% ipython --no-banner

In [1]: import numpy as np

In [2]: import numpy.linalg as la

In [3]: np.set_printoptions(precision=2, suppress=True, linewidth=120)

In [4]: B = np.array([[0, -1, 0, 2, -3, 2],
   ...:     [2, 3, -3, 2, 3, 2],
   ...:     [0, -2, -2, 0, 3, 0],
   ...:     [0, 0, 0, 2, 3, -2],
   ...:     [-1, 2, 1, 0, 3, -3],
   ...:     [0, 2, 0, 1, 2, 2]])

In [5]: feats = B.T @ B

In [6]: feats
Out[6]: 
array([[  5,   4,  -7,   4,   3,   7],
       [  4,  22,  -3,   6,  16,   2],
       [ -7,  -3,  14,  -6, -12,  -9],
       [  4,   6,  -6,  13,   8,   6],
       [  3,  16, -12,   8,  49, -11],
       [  7,   2,  -9,   6, -11,  25]])

In [7]: B = feats ** -1
---------------------------------------------------------------------------
ValueError                                Traceback (most recent call last)
Cell In[7], line 1
----> 1 B = feats ** -1

ValueError: Integers to negative integer powers are not allowed.

In [8]: B = la.inv(feats)

In [9]: la.det(feats) * B
Out[9]: 
array([[ 606358., -135098.,  380708.,  -36044.,  114434.,   37084.],
       [-135098.,   53416., -102664.,    4276.,  -39952.,  -22010.],
       [ 380708., -102664.,  309808.,  -19792.,  103564.,   63464.],
       [ -36044.,    4276.,  -19792.,   34444.,  -12124.,  -10976.],
       [ 114434.,  -39952.,  103564.,  -12124.,   46324.,   31730.],
       [  37084.,  -22010.,   63464.,  -10976.,   31730.,   42226.]])

In [10]: round(la.det(feats) * la.det(B), 2)
Out[10]: np.float64(1.0)

In [11]: np.round(la.cond(feats), 2)
Out[11]: np.float64(208.36)

In [12]: la.inv(B)
Out[12]: 
array([[  5.,   4.,  -7.,   4.,   3.,   7.],
       [  4.,  22.,  -3.,   6.,  16.,   2.],
       [ -7.,  -3.,  14.,  -6., -12.,  -9.],
       [  4.,   6.,  -6.,  13.,   8.,   6.],
       [  3.,  16., -12.,   8.,  49., -11.],
       [  7.,   2.,  -9.,   6., -11.,  25.]])

In [13]: x = np.array([1, 4, 0, 4, -1, 2])

In [14]: target = feats @ x

In [15]: b, lr = np.zeros(6), 1 / la.norm(feats, 2) ** 2

In [16]: for i in range(10):
    ...:     b -= lr * feats.T @ (feats @ b - target)
    ...:     if i % 2 == 0: print(i, round(la.norm(feats @ b - target), 2))
    ...: 
0 112.47
2 65.48
4 49.06
6 41.89
8 37.26

In [17]: round(la.cond(feats), 2)
Out[17]: np.float64(208.36)

In [18]: b
Out[18]: array([ 1.16,  2.58, -0.99,  1.88, -0.06,  2.78])
